$ python3 -q
>>> import numpy as np
>>> np.set_printoptions(precision=1, suppress=True, linewidth=120)
>>> mat = np.load("run4.npy")
>>> print(mat)
[[  2.3  -5.1   3.5]
 [  1.8  -3.7   2.2]
 [  1.6  -2.9   1.5]
 [  1.5  -2.5   1.2]
 [  1.4  -2.2   0.9]
 [  1.   -1.    0. ]
 [  0.9  -0.7  -0.2]
 [  0.8  -0.5  -0.3]
 [  0.8  -0.5  -0.3]
 [  0.6  -0.3  -0.3]
 [  0.6  -0.2  -0.2]
 [  0.4  -0.2  -0.1]
 [  0.3  -0.1  -0.1]
 [  0.1  -0.1   0. ]
 [ -0.2   0.1   0. ]
 [ -4.6   4.5  -3.6]
 [ -5.3   5.3  -4.3]
 [ -5.6   5.7  -4.7]
 [ -5.8   6.   -4.9]
 [ -8.7   9.7  -8.4]
 [-10.8  12.7 -11.2]
 [-11.1  13.1 -11.5]
 [-11.2  13.2 -11.6]
 [-20.   25.9 -23.9]]
>>> Xc = (mat - mat.mean(axis=0)) / mat.std(axis=0)
>>> print(Xc.std(axis=0))
[1. 1. 1.]
>>> coef = np.linalg.lstsq(np.delete(Xc, 0, axis=1), Xc[:, 0])[0]
>>> print(np.abs(coef).argmax())
0
>>> M = np.load("arr.npy")
>>> print(M)
[[-1.5 -2.8  3.7 -1.1]
 [ 1.8 -2.9 -0.4  3.7]
 [-1.5 -2.8 -3.3 -1.9]
 [-4.2  0.8 -0.3  2.6]]
>>> u, v = M[2], M[1]
>>> print(u @ u)
25.0
>>> p = (u @ v) / (u @ u) * u
>>> print(p.round(1) + 0)
[0. 0. 0. 0.]
>>> print(np.outer(u, v))
[[ -2.7   4.3   0.6  -5.4]
 [ -5.1   8.2   1.2 -10.4]
 [ -6.    9.6   1.4 -12.2]
 [ -3.4   5.4   0.8  -6.9]]
>>> print(np.linalg.matrix_rank(np.outer(u, v)))
1
>>> m1 = np.load("data.npy")
>>> print(m1)
[[  3.3   1.8   3.5]
 [ -0.2   1.4  -3.1]
 [  3.5  -1.8   2.5]
 [  7.3  -7.2   3.5]
 [ -2.9   4.4  -4.5]
 [ -0.5  -3.5  -4.5]
 [ -3.9   5.2  14.4]
 [  4.9  -3.8  -1.3]
 [ -3.8  -1.9   2.7]
 [  0.    9.2   1.5]
 [  0.    2.3   6.1]
 [  4.1   9.4  -6.9]
 [ -4.2  -6.    3.4]
 [  2.4   3.1   4.3]
 [-12.7   1.9   0. ]
 [ 12.2  -5.3  -1.6]]
>>> dist = np.linalg.norm(m1[:, None] - m1[None], axis=-1)
>>> print(np.flatnonzero(dist[8] < dist.mean() / 2))
[ 8 12]
>>> print(dist.shape)
(16, 16)
>>> print(dist[:5, :5])
[[ 0.   7.5  3.7  9.8 10.4]
 [ 7.5  0.   7.4 13.2  4.3]
 [ 3.7  7.4  0.   6.7 11.3]
 [ 9.8 13.2  6.7  0.  17.4]
 [10.4  4.3 11.3 17.4  0. ]]
>>> print(np.linalg.norm(m1, axis=1))
[ 5.1  3.4  4.7 10.8  6.9  5.7 15.8  6.3  5.   9.3  6.5 12.4  8.1  5.8 12.8 13.4]
>>> x = np.array([-2, 2, 0])
>>> y = m1 @ x
>>> print(np.round(np.linalg.solve(m1.T @ m1, m1.T @ y), 1) + 0)
[-2.  2.  0.]
>>> rng = np.random.default_rng(79)
>>> y = y + 0.1 * rng.normal(size=16)
>>> print(y)
[ -2.9   3.1 -10.6 -29.1  14.7  -6.   18.  -17.3   3.7  18.5   4.7  10.6  -3.5   1.4  29.3 -35. ]
>>> coef, *_ = np.linalg.lstsq(m1, y)
>>> print([round(float(np.linalg.norm(np.linalg.solve(m1.T @ m1 + lam * np.eye(3), m1.T @ y))), 2) for lam in (0, 1, 10, 100)])
[2.83, 2.82, 2.78, 2.39]
>>> Xc = (m1 - m1.mean(axis=0)) / m1.std(axis=0)
>>> print(Xc.std(axis=0))
[1. 1. 1.]
>>> coef = np.linalg.lstsq(np.delete(Xc, 0, axis=1), Xc[:, 0])[0]
>>> print(round(float(1 - np.var(Xc[:, 0] - np.delete(Xc, 0, axis=1) @ coef)), 1))
0.1
>>> X = np.loadtxt("dump.csv", delimiter=",")
>>> print(X)
[[0. 1. 0. 0.]
 [0. 0. 1. 0.]
 [0. 0. 0. 0.]
 [0. 0. 0. 0.]]
>>> # columns 0 and 3 are equal
>>> print(round(float(np.linalg.det(X)), 1))
0.0
>>> print(np.allclose(X @ X.T, X.T @ X))
False
>>> Uu, sig, vt = np.linalg.svd(X)
>>> evecs = vt[:(sig > 1e-8).sum()]
>>> x = X[1] + -1 * X[3] + rng.integers(2) * np.eye(4)[0]
>>> print(x)
[0. 0. 1. 0.]
>>> print(np.linalg.matrix_rank(np.vstack([X, x])))
2
>>> print(np.allclose(evecs.T @ evecs @ x, x))
True
